$ python3 -q
>>> import numpy as np
>>> from numpy import linalg as LA
>>> np.set_printoptions(precision=1, suppress=True, linewidth=200, sign=" ")
>>> A = np.loadtxt("arr.csv", delimiter=",")
>>> A
array([[ 0.,  4.,  0.,  0.,  0.,  0.,  0.,  0.,  0.,  0.],
       [ 4.,  0.,  4.,  0.,  0.,  0.,  0.,  0.,  0.,  0.],
       [ 0.,  4.,  3.,  4.,  0.,  0.,  0.,  0.,  0.,  0.],
       [ 0.,  0.,  4.,  0.,  4.,  0.,  0.,  0.,  0.,  0.],
       [ 0.,  0.,  0.,  4.,  0.,  4.,  0.,  0.,  0.,  0.],
       [ 0.,  0.,  0.,  0.,  4.,  2.,  4.,  0.,  0.,  0.],
       [ 0.,  0.,  0.,  0.,  0.,  4.,  0.,  4.,  0.,  0.],
       [ 0.,  0.,  0.,  0.,  0.,  0.,  4.,  2.,  4.,  0.],
       [ 0.,  0.,  0.,  0.,  0.,  0.,  0.,  4.,  3.,  4.],
       [ 0.,  0.,  0.,  0.,  0.,  0.,  0.,  0.,  4.,  3.]])
>>> # equal to its transpose
>>> w, evecs = LA.eigh(A)
>>> vec = np.array([-2, 2, 3, 0, -2, 0, -2, 3, 2, -3])
>>> np.abs(A).sum(axis=1).max(), round(np.abs(w).max(), 1)
(np.float64(11.0), np.float64(9.2))
>>> vec @ A @ vec
np.float64(52.0)
>>> np.sort(np.abs(LA.eigvals(A)))
array([ 0.3,  1.9,  2.6,  4.1,  4.2,  5.5,  6.8,  6.8,  8.4,  9.2])
>>> round(LA.det(A), 1)
np.float64(475136.0)
>>> np.allclose(A, A.T)
True
>>> np.allclose(A @ A.T, A.T @ A)
True
>>> round(np.abs(LA.eigvals(A)).max(), 1)
np.float64(9.2)
>>> w, evecs = LA.eigh(A)
>>> LA.svd(A, compute_uv=False)
array([ 9.2,  8.4,  6.8,  6.8,  5.5,  4.2,  4.1,  2.6,  1.9,  0.3])
>>> LA.eigvalsh(A + -1 * np.eye(10))
array([-7.8, -6.5, -5.2, -2.9, -0.7,  1.6,  3.1,  5.8,  7.4,  8.2])
>>> np.round(evecs.T @ evecs, 1) + 0
array([[ 1.,  0.,  0.,  0.,  0.,  0.,  0.,  0.,  0.,  0.],
       [ 0.,  1.,  0.,  0.,  0.,  0.,  0.,  0.,  0.,  0.],
       [ 0.,  0.,  1.,  0.,  0.,  0.,  0.,  0.,  0.,  0.],
       [ 0.,  0.,  0.,  1.,  0.,  0.,  0.,  0.,  0.,  0.],
       [ 0.,  0.,  0.,  0.,  1.,  0.,  0.,  0.,  0.,  0.],
       [ 0.,  0.,  0.,  0.,  0.,  1.,  0.,  0.,  0.,  0.],
       [ 0.,  0.,  0.,  0.,  0.,  0.,  1.,  0.,  0.,  0.],
       [ 0.,  0.,  0.,  0.,  0.,  0.,  0.,  1.,  0.,  0.],
       [ 0.,  0.,  0.,  0.,  0.,  0.,  0.,  0.,  1.,  0.],
       [ 0.,  0.,  0.,  0.,  0.,  0.,  0.,  0.,  0.,  1.]])
>>> r0, r1 = A[9], A[4]
>>> r0 @ r1
np.float64(0.0)
>>> p = (r0 @ r1) / (r0 @ r0) * r0
>>> np.outer(r0, r1)
array([[  0.,   0.,   0.,   0.,   0.,   0.,   0.,   0.,   0.,   0.],
       [  0.,   0.,   0.,   0.,   0.,   0.,   0.,   0.,   0.,   0.],
       [  0.,   0.,   0.,   0.,   0.,   0.,   0.,   0.,   0.,   0.],
       [  0.,   0.,   0.,   0.,   0.,   0.,   0.,   0.,   0.,   0.],
       [  0.,   0.,   0.,   0.,   0.,   0.,   0.,   0.,   0.,   0.],
       [  0.,   0.,   0.,   0.,   0.,   0.,   0.,   0.,   0.,   0.],
       [  0.,   0.,   0.,   0.,   0.,   0.,   0.,   0.,   0.,   0.],
       [  0.,   0.,   0.,   0.,   0.,   0.,   0.,   0.,   0.,   0.],
       [  0.,   0.,   0.,  16.,   0.,  16.,   0.,   0.,   0.,   0.],
       [  0.,   0.,   0.,  12.,   0.,  12.,   0.,   0.,   0.,   0.]])
>>> (r1 - p) @ r0
np.float64(0.0)
>>> mat = np.loadtxt("block3.csv", delimiter=",")
>>> mat
array([[-3.5, -0.6,  1.4, -1.6,  2.4, -0.3, -0.4],
       [ 0.4,  5.4, -1.1,  1.7, -1.9, -4.9, -0.1],
       [-1.5,  0. ,  0.5, -2.3,  3.2, -2.2, -0.4],
       [-0.8, -0.4,  1.7, -2.3,  2.6, -2.1, -0.7],
       [-1.9,  0.1,  2.4, -1.7,  1.1, -2.3, -0.6],
       [-0.6,  3. ,  1.8,  2.5, -1.5, -2.5,  1.4],
       [ 0.6,  4.3,  0. ,  1.1, -2.1, -5.2,  1.7],
       [-2. ,  0.6,  2.1, -1. ,  0.4, -4.2, -1. ],
       [-0.4,  2.5,  1.4,  2.7, -3. , -3.9,  0.4],
       [-1.5, -0.3,  1.6, -2.2,  0.1, -2.6, -0.1],
       [-1.9,  2.2,  1.1, -1.9,  2.1, -3.8, -0.9],
       [ 0.1,  2.8,  0.7,  4.5, -2. , -4.4,  0.1],
       [-2.2,  0.4,  1.5, -1.9,  3.5, -3.7,  1.3]])
>>> mat.sum(axis=1)
array([-2.6, -0.5, -2.7, -2. , -2.9,  4.1,  0.4, -5.1, -0.3, -5. , -3.1,  1.8, -1.1])
>>> LA.matrix_rank(mat)
np.int64(7)
>>> np.diff(mat, axis=0)
array([[ 3.9,  6. , -2.5,  3.3, -4.3, -4.6,  0.3],
       [-1.9, -5.4,  1.6, -4. ,  5.1,  2.7, -0.3],
       [ 0.7, -0.4,  1.2,  0. , -0.6,  0.1, -0.3],
       [-1.1,  0.5,  0.7,  0.6, -1.5, -0.2,  0.1],
       [ 1.3,  2.9, -0.6,  4.2, -2.6, -0.2,  2. ],
       [ 1.2,  1.3, -1.8, -1.4, -0.6, -2.7,  0.3],
       [-2.6, -3.7,  2.1, -2.1,  2.5,  1. , -2.7],
       [ 1.6,  1.9, -0.7,  3.7, -3.4,  0.3,  1.4],
       [-1.1, -2.8,  0.2, -4.9,  3.1,  1.3, -0.5],
       [-0.4,  2.5, -0.5,  0.3,  2. , -1.2, -0.8],
       [ 2. ,  0.6, -0.4,  6.4, -4.1, -0.6,  1. ],
       [-2.3, -2.4,  0.8, -6.4,  5.5,  0.7,  1.2]])
>>> LA.svd(mat, compute_uv=False)
array([ 15.4,  12.5,   4.5,   3.1,   2.7,   2.3,   1.5])
>>> mat.shape
(13, 7)
>>> round(float(LA.norm(mat)), 1)
21.0
>>> mat - mat[0]
array([[ 0. ,  0. ,  0. ,  0. ,  0. ,  0. ,  0. ],
       [ 3.9,  6. , -2.5,  3.3, -4.3, -4.6,  0.3],
       [ 2. ,  0.6, -0.9, -0.7,  0.8, -1.9,  0. ],
       [ 2.7,  0.2,  0.3, -0.7,  0.2, -1.8, -0.3],
       [ 1.6,  0.7,  1. , -0.1, -1.3, -2. , -0.2],
       [ 2.9,  3.6,  0.4,  4.1, -3.9, -2.2,  1.8],
       [ 4.1,  4.9, -1.4,  2.7, -4.5, -4.9,  2.1],
       [ 1.5,  1.2,  0.7,  0.6, -2. , -3.9, -0.6],
       [ 3.1,  3.1,  0. ,  4.3, -5.4, -3.6,  0.8],
       [ 2. ,  0.3,  0.2, -0.6, -2.3, -2.3,  0.3],
       [ 1.6,  2.8, -0.3, -0.3, -0.3, -3.5, -0.5],
       [ 3.6,  3.4, -0.7,  6.1, -4.4, -4.1,  0.5],
       [ 1.3,  1. ,  0.1, -0.3,  1.1, -3.4,  1.7]])
>>> arr = np.loadtxt("x.csv", delimiter=",")
>>> arr
array([[-0.8,  3.3, -3. ,  2.2,  1.6, -4.4, -1.1, -1.3,  4.4],
       [-0.7,  1.3, -1.3,  0.8,  0.4, -1.6, -0.3, -0.6,  1. ],
       [-2. ,  5.8, -5.9,  3.9,  1.7, -6.6, -2. , -2. ,  6.6],
       [ 0.7, -2.5,  2.4, -1.8, -1.3,  2.9,  0.9,  1.1, -3.2],
       [-0.1,  0.9, -0.2,  0.4, -0.4, -0.5, -0.9,  0.4,  0.6],
       [ 0.7, -3.1,  2.7, -2.3, -0.7,  4.1,  1. ,  0.3, -4.1],
       [-1.3,  3. , -2.8,  1.9,  1.1, -4.1, -0.4, -0.7,  3.7],
       [ 0.2, -0.1, -0.2, -0.9,  0.2, -0.1, -0.4, -0.1,  0. ],
       [-0.8,  2.4, -2.8,  1.4,  0.9, -3.9, -0.9, -0.5,  3.2],
       [ 0. ,  0.2,  0.7, -0.1,  0.1,  0. ,  0.8, -0.3, -0.2],
       [ 0.4, -1.6,  1. , -0.1, -0.3,  1.3,  0.3,  0.4, -2.2],
       [ 0.1,  1.1, -0.9,  0.5, -0.5, -0.9, -0.3,  0.6,  0.6],
       [ 0.8, -2.9,  3.2, -1.9, -1. ,  4.3,  1.1,  0.9, -4.2],
       [-1.3,  3.2, -3.4,  2.4,  0.8, -4.1, -1. , -1. ,  4.7],
       [ 0.7, -1.5,  1.8, -1.6, -0.4,  2. ,  0.6,  0.4, -2.3],
       [ 1.7, -3.7,  4.5, -2.8, -1.3,  5.7,  1.3,  1.1, -6. ],
       [-1. ,  4.4, -4.3,  2.1,  1.5, -5.5, -1.2, -1.3,  5.3],
       [-1.1,  3.1, -4.2,  2. ,  0.4, -5.1, -1.2, -1.2,  4.5],
       [-0.2,  0.2, -0.1,  0.4,  0. , -0.3, -0.1,  0. ,  0.3],
       [ 1.5, -3.9,  3.9, -2.8, -0.9,  4.9,  1.1,  1.5, -5.2],
       [ 2.1, -6.2,  6.5, -3.8, -2. ,  7.7,  2.4,  1.8, -8.2],
       [ 0.8, -1.6,  1.5, -0.6, -0.5,  2. ,  0.5,  0.6, -1.9],
       [ 0. , -1. ,  0.5, -1. , -0.4,  1. ,  0.8,  0.7, -0.9],
       [ 0.8,  0.3, -0.1,  0.1,  0.4, -0.2, -0.3,  0.2,  0.3],
       [ 1.3, -5.1,  4.9, -3.7, -2.3,  6.8,  1.8,  1.5, -6.9],
       [ 1. , -2.5,  2.7, -1.7, -1.3,  3.9,  0.5,  0.7, -3.1],
       [ 0.2,  0. , -0.2,  0.1,  0.3, -0.6,  0.9, -0.3, -0.2],
       [-1.9,  3.9, -4.1,  2.7,  1.5, -5.3, -1.6, -1.1,  5.2]])
>>> Uu, sigma, vt = LA.svd(arr, full_matrices=False)
>>> np.round(Uu.T @ arr @ vt.T, 1) + 0
array([[ 39.9,   0. ,   0. ,   0. ,   0. ,   0. ,   0. ,   0. ,   0. ],
       [  0. ,   2.3,   0. ,   0. ,   0. ,   0. ,   0. ,   0. ,   0. ],
       [  0. ,   0. ,   2. ,   0. ,   0. ,   0. ,   0. ,   0. ,   0. ],
       [  0. ,   0. ,   0. ,   1.9,   0. ,   0. ,   0. ,   0. ,   0. ],
       [  0. ,   0. ,   0. ,   0. ,   1.7,   0. ,   0. ,   0. ,   0. ],
       [  0. ,   0. ,   0. ,   0. ,   0. ,   1.5,   0. ,   0. ,   0. ],
       [  0. ,   0. ,   0. ,   0. ,   0. ,   0. ,   1.4,   0. ,   0. ],
       [  0. ,   0. ,   0. ,   0. ,   0. ,   0. ,   0. ,   1.1,   0. ],
       [  0. ,   0. ,   0. ,   0. ,   0. ,   0. ,   0. ,   0. ,   0.9]])
>>> sigma
array([ 39.9,   2.3,   2. ,   1.9,   1.7,   1.5,   1.4,   1.1,   0.9])
>>> Uu.shape, sigma.shape, vt.shape
((28, 9), (9,), (9, 9))
>>> round(float(np.sqrt((sigma ** 2).sum())), 1), round(LA.norm(arr), 1)
(40.2, np.float64(40.2))
>>> np.abs(vt[0])
array([ 0.1,  0.4,  0.4,  0.3,  0.1,  0.5,  0.1,  0.1,  0.5])
>>> np.cumsum(sigma ** 2) / np.sum(sigma ** 2)
array([ 1.,  1.,  1.,  1.,  1.,  1.,  1.,  1.,  1.])
>>> (sigma > 1e-8).sum()
np.int64(9)
>>> d = LA.norm(arr[:, None] - arr[None], axis=-1)
>>> d.mean(axis=1).argmax()
np.int64(20)
>>> LA.matrix_rank(d ** 2)
np.int64(11)
>>> vec = np.array([1, -5, -1, -5, 4, 6, 5, 8, 7, -2])
>>> target = A @ vec
>>> coef, lr = np.zeros(10), 1 / LA.norm(A, 2) ** 2
>>> for i in range(250):
...     coef -= lr * A.T @ (A @ coef - target)
...     if i % 50 == 0: print(i, round(LA.norm(A @ coef - target), 1))
... 
0 32.6
50 1.1
100 0.6
150 0.5
200 0.5
>>> round(float(LA.cond(A)), 1)
32.8
>>> M = np.loadtxt("sample8.csv", delimiter=",")
>>> M
array([[ 1.,  0.,  0.,  0.,  0.,  0.,  0.,  0.,  0.],
       [ 2.,  1.,  0.,  0.,  0.,  0.,  0.,  0.,  0.],
       [ 0., -1.,  1.,  0.,  0.,  0.,  0.,  0.,  0.],
       [ 1.,  1.,  2.,  1.,  0.,  0.,  0.,  0.,  0.],
       [-2.,  2., -1., -1.,  1.,  0.,  0.,  0.,  0.],
       [-1.,  1., -1.,  0., -1.,  1.,  0.,  0.,  0.],
       [-2., -1.,  2.,  1., -1.,  1.,  1.,  0.,  0.],
       [-1., -2., -1.,  0.,  1., -2.,  1.,  1.,  0.],
       [-1., -2., -1., -1.,  0.,  0.,  0.,  0.,  1.]])
>>> # triangular, det is the product of the diagonal
>>> r0 = np.array([4, 8, 0, 1, 7, 8, 7, 5, 3])
>>> B = M + np.outer(r0, np.eye(9)[6])
>>> np.round(LA.det(B) / LA.det(M), 1), round(float(1 + LA.solve(M, r0)[6]), 1)
(np.float64(7.0), 7.0)
>>> B
array([[ 1.,  0.,  0.,  0.,  0.,  0.,  4.,  0.,  0.],
       [ 2.,  1.,  0.,  0.,  0.,  0.,  8.,  0.,  0.],
       [ 0., -1.,  1.,  0.,  0.,  0.,  0.,  0.,  0.],
       [ 1.,  1.,  2.,  1.,  0.,  0.,  1.,  0.,  0.],
       [-2.,  2., -1., -1.,  1.,  0.,  7.,  0.,  0.],
       [-1.,  1., -1.,  0., -1.,  1.,  8.,  0.,  0.],
       [-2., -1.,  2.,  1., -1.,  1.,  8.,  0.,  0.],
       [-1., -2., -1.,  0.,  1., -2.,  6.,  1.,  0.],
       [-1., -2., -1., -1.,  0.,  0.,  3.,  0.,  1.]])
>>> W0 = np.load("data.npy")
>>> W0
array([[ 4,  2, -4,  0,  0,  0],
       [ 2,  2, -2, -1, -2, -1],
       [-4, -2,  4,  0,  0,  0],
       [ 0, -1,  0,  1,  2,  1],
       [ 0, -2,  0,  2,  4,  2],
       [ 0, -1,  0,  1,  2,  1]])
>>> # rows and columns are dependent
>>> np.argsort(-LA.norm(W0, axis=0).round(6), kind="stable")[:3]
array([ 0,  2,  4])
>>> LA.cond(W0) > 100
np.True_
>>> round(float(LA.norm(W0, 2) / LA.norm(W0)), 1)
0.8
>>> Uu, sigma, vt = LA.svd(W0)
>>> sigma.round(1) + 0
array([ 9.4,  6.6,  0. ,  0. ,  0. ,  0. ])
>>> np.argmax(sigma[:-1] / (sigma[1:] + 1e-6)) + 1
np.int64(2)
>>> B = Uu[:, :2] @ np.diag(sigma[:2]) @ vt[:2]
>>> round(float(LA.norm(W0 - B) / LA.norm(W0)), 1)
0.0
>>> round(LA.norm(W0 - B, 2), 1), round(sigma[2], 1)
(np.float64(0.0), np.float64(0.0))
>>> LA.matrix_rank(W0, rtol=0.05)
np.int64(2)
>>> round(np.abs(W0 - B).max(), 1)
np.float64(0.0)
>>> W2 = np.array([[0, 0, 2, 1, 3, 1, 3, 3, 2], [3, 2, 1, 1, 0, 0, 2, 3, 0]])
>>> X = np.repeat(W2, 44 // 2, axis=0)
>>> rng = np.random.default_rng(995)
>>> X = X + 0.1 * rng.normal(size=X.shape)
>>> X.round(1) + 0
array([[ 0.1,  0.1,  2. ,  1. ,  3. ,  1. ,  2.9,  3.2,  2.1],
       [-0.2, -0.2,  2. ,  1. ,  3. ,  1.1,  3. ,  2.9,  2.1],
       [ 0. ,  0.1,  2. ,  1. ,  3. ,  1. ,  3.1,  3.2,  2.3],
       [ 0.1, -0.1,  2. ,  1.1,  3. ,  0.9,  2.7,  3. ,  2. ],
       [ 0. ,  0.1,  1.9,  1.1,  3.1,  0.9,  3. ,  2.9,  2. ],
       [ 0. ,  0. ,  2.1,  1.2,  3.1,  0.9,  2.9,  3.1,  2.1],
       [ 0. ,  0.1,  2. ,  1.1,  3.1,  1.1,  2.9,  3. ,  2. ],
       [ 0. ,  0. ,  1.9,  0.9,  2.9,  1. ,  2.9,  3. ,  2. ],
       [ 0. ,  0. ,  2.1,  1.2,  3. ,  1. ,  3. ,  2.8,  2. ],
       [ 0.1,  0. ,  2. ,  1. ,  3.1,  1.1,  2.9,  2.9,  2. ],
       [-0.1, -0.1,  1.9,  1. ,  3. ,  1.1,  3. ,  3.1,  1.9],
       [ 0.1,  0. ,  2. ,  1. ,  3.1,  0.8,  3. ,  3. ,  2.1],
       [ 0. ,  0. ,  2.1,  1.4,  3. ,  0.9,  3.1,  2.8,  2. ],
       [-0.1,  0.2,  2.1,  1.2,  2.9,  1. ,  3.1,  2.9,  2. ],
       [ 0. , -0.2,  2.1,  1.1,  3.1,  1. ,  2.8,  2.9,  2. ],
       [-0.1,  0. ,  1.8,  1.1,  2.9,  1. ,  2.9,  3.1,  2.1],
       [-0.2,  0.1,  1.6,  1. ,  2.9,  1. ,  3. ,  2.9,  2.1],
       [ 0.2, -0.1,  2.2,  0.9,  3. ,  1. ,  3. ,  2.9,  2. ],
       [ 0. ,  0.2,  1.8,  1. ,  2.9,  1. ,  3.1,  2.9,  2. ],
       [ 0. ,  0.2,  2. ,  1.1,  3. ,  1.1,  2.9,  3.1,  2. ],
       [ 0.1,  0.1,  2. ,  1.2,  3. ,  1. ,  2.9,  3. ,  2. ],
       [ 0. , -0.1,  1.9,  1. ,  3.1,  1. ,  3.1,  3. ,  2. ],
       [ 3.2,  2. ,  1.1,  1.1,  0.1,  0.1,  1.9,  3. , -0.1],
       [ 2.9,  2. ,  1.1,  1.1, -0.1, -0.1,  1.9,  3. ,  0.1],
       [ 3. ,  2.1,  1. ,  1.1,  0. ,  0.1,  2. ,  3. ,  0.1],
       [ 3. ,  2.1,  1.1,  1.1, -0.1,  0. ,  1.9,  3.1,  0. ],
       [ 2.9,  2. ,  0.9,  1. , -0.1,  0. ,  2.1,  3. ,  0.2],
       [ 3.1,  2.1,  0.8,  1. ,  0.1,  0. ,  2.1,  3. ,  0.2],
       [ 2.9,  1.9,  0.9,  0.9,  0. ,  0.1,  2. ,  3. ,  0. ],
       [ 3.2,  2.1,  0.9,  1. ,  0. , -0.1,  2.1,  3.1, -0.1],
       [ 2.9,  2. ,  0.9,  1. ,  0. , -0.1,  2.1,  3. ,  0. ],
       [ 2.9,  2.1,  1. ,  1.2, -0.1,  0. ,  2. ,  3.1, -0.1],
       [ 2.7,  2.1,  1. ,  1. , -0.1, -0.1,  1.9,  3. ,  0.1],
       [ 3.1,  2. ,  0.9,  1. ,  0.2,  0. ,  2.1,  3.1,  0. ],
       [ 3. ,  2. ,  1. ,  1.1, -0.2,  0.1,  2.1,  3. ,  0.1],
       [ 3. ,  2.1,  1. ,  1.1, -0.1,  0.2,  2.1,  2.9,  0.1],
       [ 3. ,  1.9,  0.8,  1. , -0.1, -0.1,  1.8,  2.8,  0.1],
       [ 3. ,  2.1,  1. ,  1. , -0.3,  0.1,  1.9,  3. ,  0.1],
       [ 2.9,  2.1,  1. ,  1. ,  0.1, -0.1,  1.9,  3.1,  0. ],
       [ 3. ,  2.2,  0.8,  1. ,  0. ,  0. ,  1.9,  3.2,  0.2],
       [ 3. ,  2. ,  1.3,  0.9,  0. ,  0.2,  1.9,  3. ,  0.1],
       [ 3.1,  2. ,  1. ,  0.9,  0. , -0.2,  1.9,  2.9, -0.1],
       [ 3.1,  2.1,  1. ,  1.1,  0.2, -0.1,  2.1,  3. , -0.1],
       [ 3.2,  2. ,  0.9,  0.9, -0.1, -0.1,  2.1,  2.9, -0.1]])
>>> proj = X @ LA.solve(X.T @ X, X.T)
>>> np.allclose(proj @ proj, proj)
True
>>> np.diag(proj)
array([ 0.1,  0.1,  0.2,  0.3,  0.1,  0.1,  0.1,  0.1,  0.1,  0.1,  0.4,  0.3,  0.4,  0.2,  0.2,  0.2,  0.3,  0.3,  0.2,  0.2,  0.1,  0.1,  0.3,  0.2,  0.1,  0.2,  0.2,  0.3,  0.1,  0.1,  0.2,  0.2,
        0.2,  0.2,  0.2,  0.3,  0.3,  0.2,  0.2,  0.2,  0.3,  0.2,  0.2,  0.2])
>>> np.round(LA.eigvalsh(proj), 1) + 0
array([ 0.,  0.,  0.,  0.,  0.,  0.,  0.,  0.,  0.,  0.,  0.,  0.,  0.,  0.,  0.,  0.,  0.,  0.,  0.,  0.,  0.,  0.,  0.,  0.,  0.,  0.,  0.,  0.,  0.,  0.,  0.,  0.,  0.,  0.,  0.,  1.,  1.,  1.,
        1.,  1.,  1.,  1.,  1.,  1.])
